In [1]: import numpy as np

In [2]: np.set_printoptions(precision=1, suppress=True, linewidth=120, floatmode="fixed")

In [3]: A = np.load("dump.npy")

In [4]: print(A)
[[ 6  3  7  7  8  7  5  9]
 [ 7  1  6  7  6  9  7  7]
 [ 4  1  5  6  3  7  5  4]
 [ 2  8 18 20  4 16  8  8]
 [ 8  5 15 17  8 17 11 11]
 [ 8  5 15 17  8 17 11 11]
 [ 5  2  9 11  3 12  8  5]
 [ 0  6 10 10  4  6  2  6]
 [ 6  6 12 12 10 10  6 12]
 [ 7  1  6  7  6  9  7  7]
 [ 3  6 11 11  7  8  4  9]]

In [5]: # rows and columns are dependent

In [6]: U, sv, Vt = np.linalg.svd(A)

In [7]: print(sv.round(1) + 0)
[81.0 14.0 10.7  0.0  0.0  0.0  0.0  0.0]

In [8]: Y = U[:, :3] @ np.diag(sv[:3]) @ Vt[:3]

In [9]: print(Y.round(1) + 0)
[[ 6.0  3.0  7.0  7.0  8.0  7.0  5.0  9.0]
 [ 7.0  1.0  6.0  7.0  6.0  9.0  7.0  7.0]
 [ 4.0  1.0  5.0  6.0  3.0  7.0  5.0  4.0]
 [ 2.0  8.0 18.0 20.0  4.0 16.0  8.0  8.0]
 [ 8.0  5.0 15.0 17.0  8.0 17.0 11.0 11.0]
 [ 8.0  5.0 15.0 17.0  8.0 17.0 11.0 11.0]
 [ 5.0  2.0  9.0 11.0  3.0 12.0  8.0  5.0]
 [ 0.0  6.0 10.0 10.0  4.0  6.0  2.0  6.0]
 [ 6.0  6.0 12.0 12.0 10.0 10.0  6.0 12.0]
 [ 7.0  1.0  6.0  7.0  6.0  9.0  7.0  7.0]
 [ 3.0  6.0 11.0 11.0  7.0  8.0  4.0  9.0]]

In [10]: print(round(float(np.linalg.norm(A - Y, 2)), 1), round(sv[3], 1))
0.0 0.0

In [11]: print(np.linalg.matrix_rank(A, rtol=0.05))
3

In [12]: print(np.round(np.trace(np.linalg.pinv(A) @ A), 1))
3.0

In [13]: print(np.unique(A.round(6), axis=0).shape)
(9, 8)

In [14]: print(np.round(A @ np.linalg.pinv(A) @ A, 1) + 0)
[[ 6.0  3.0  7.0  7.0  8.0  7.0  5.0  9.0]
 [ 7.0  1.0  6.0  7.0  6.0  9.0  7.0  7.0]
 [ 4.0  1.0  5.0  6.0  3.0  7.0  5.0  4.0]
 [ 2.0  8.0 18.0 20.0  4.0 16.0  8.0  8.0]
 [ 8.0  5.0 15.0 17.0  8.0 17.0 11.0 11.0]
 [ 8.0  5.0 15.0 17.0  8.0 17.0 11.0 11.0]
 [ 5.0  2.0  9.0 11.0  3.0 12.0  8.0  5.0]
 [ 0.0  6.0 10.0 10.0  4.0  6.0  2.0  6.0]
 [ 6.0  6.0 12.0 12.0 10.0 10.0  6.0 12.0]
 [ 7.0  1.0  6.0  7.0  6.0  9.0  7.0  7.0]
 [ 3.0  6.0 11.0 11.0  7.0  8.0  4.0  9.0]]

In [15]: U, sv, Vt = np.linalg.svd(A)

In [16]: evecs = Vt[:(sv > 1e-8).sum()]

In [17]: rng = np.random.default_rng(1114)

In [18]: x0 = A[6] + 2 * A[7] + rng.integers(2) * np.eye(8)[5]

In [19]: print(x0)
[ 5.0 14.0 29.0 31.0 11.0 24.0 12.0 17.0]

In [20]: print(round(float(np.linalg.norm(x0 - evecs.T @ evecs @ x0)), 1))
0.0

In [21]: print(np.linalg.matrix_rank(np.vstack([A, x0])))
3

In [22]: rank = np.linalg.matrix_rank(A)

In [23]: print(rank)
3

In [24]: null = np.linalg.svd(A)[2][rank:].T

In [25]: print(np.allclose(A @ null, 0))
True

In [26]: print([int(np.linalg.matrix_rank(np.delete(A, i, axis=0))) for i in range(11)])
[3, 3, 3, 3, 3, 3, 3, 3, 3, 3, 3]

In [27]: print(np.round(null @ null.T, 1) + 0)
[[ 0.6  0.2  0.1  0.1 -0.2 -0.2 -0.3 -0.2]
 [ 0.2  0.7 -0.2 -0.2 -0.1  0.1  0.2 -0.1]
 [ 0.1 -0.2  0.7 -0.3  0.0 -0.1  0.0 -0.1]
 [ 0.1 -0.2 -0.3  0.6  0.1 -0.3 -0.1  0.0]
 [-0.2 -0.1  0.0  0.1  0.5  0.1  0.0 -0.4]
 [-0.2  0.1 -0.1 -0.3  0.1  0.6 -0.3  0.0]
 [-0.3  0.2  0.0 -0.1  0.0 -0.3  0.7  0.0]
 [-0.2 -0.1 -0.1  0.0 -0.4  0.0  0.0  0.6]]

In [28]: X = np.load("arr.npy")

In [29]: print(X)
[[ 25 -16  13   5   6  13 -17  -6   0   8  -8   3   1]
 [-16  15 -10   4  -2  -7   6   1  -7  -3   5   3  -7]
 [ 13 -10  21  -8  -8  -2 -10  -2   1  11  -1   7  12]
 [  5   4  -8  31  11   2 -16  -5 -11   2  10   7 -21]
 [  6  -2  -8  11  16   7  -8  -1 -13  -7  -9  -2 -10]
 [ 13  -7  -2   2   7  32  -4 -15   1 -10 -16   2  -6]
 [-17   6 -10 -16  -8  -4  41  20  14 -11   8 -11  28]
 [ -6   1  -2  -5  -1 -15  20  21   2   0   9  -7  21]
 [  0  -7   1 -11 -13   1  14   2  34   7  10 -11   8]
 [  8  -3  11   2  -7 -10 -11   0   7  20   7   3  -1]
 [ -8   5  -1  10  -9 -16   8   9  10   7  25   1   4]
 [  3   3   7   7  -2   2 -11  -7 -11   3   1  12  -4]
 [  1  -7  12 -21 -10  -6  28  21   8  -1   4  -4  42]]

In [30]: # rank 7

In [31]: rank = np.linalg.matrix_rank(X)

In [32]: print(rank)
7

In [33]: null = np.linalg.svd(X)[2][rank:].T

In [34]: print(null.shape)
(13, 6)

In [35]: print([int(np.linalg.matrix_rank(X[:, :j + 1])) for j in range(13)])
[1, 2, 3, 4, 5, 6, 7, 7, 7, 7, 7, 7, 7]

In [36]: print([int(np.linalg.matrix_rank(np.delete(X, i, axis=0))) for i in range(13)])
[7, 7, 7, 7, 7, 7, 7, 7, 7, 7, 7, 7, 7]

In [37]: print(np.linalg.matrix_rank(X.T @ X), np.linalg.matrix_rank(X @ X.T))
7 7

In [38]: Y = X[0, 0] * X[1:] - np.outer(X[1:, 0], X[0])

In [39]: print(Y)
[[   0  119  -42  180   46   33 -122  -71 -175   53   -3  123 -159]
 [   0  -42  356 -265 -278 -219  -29   28   25  171   79  136  287]
 [   0  180 -265  750  245  -15 -315  -95 -275   10  290  160 -530]
 [   0   46 -278  245  364   97  -98   11 -325 -223 -177  -68 -256]
 [   0   33 -219  -15   97  631  121 -297   25 -354 -296   11 -163]
 [   0 -122  -29 -315  -98  121  736  398  350 -139   64 -224  717]
 [   0  -71   28  -95   11 -297  398  489   50   48  177 -157  531]
 [   0 -175   25 -275 -325   25  350   50  850  175  250 -275  200]
 [   0   53  171   10 -223 -354 -139   48  175  436  239   51  -33]
 [   0   -3   79  290 -177 -296   64  177  250  239  561   49  108]
 [   0  123  136  160  -68   11 -224 -157 -275   51   49  291 -103]
 [   0 -159  287 -530 -256 -163  717  531  200  -33  108 -103 1049]]

In [40]: print(np.flatnonzero(~Y.round(6).any(axis=1)))
[]

In [41]: print(np.linalg.matrix_rank(Y), np.linalg.matrix_rank(X))
6 7

In [42]: print(np.round(X[:, 0] / X[0, 0], 1) + 0)
[ 1.0 -0.6  0.5  0.2  0.2  0.5 -0.7 -0.2  0.0  0.3 -0.3  0.1  0.0]
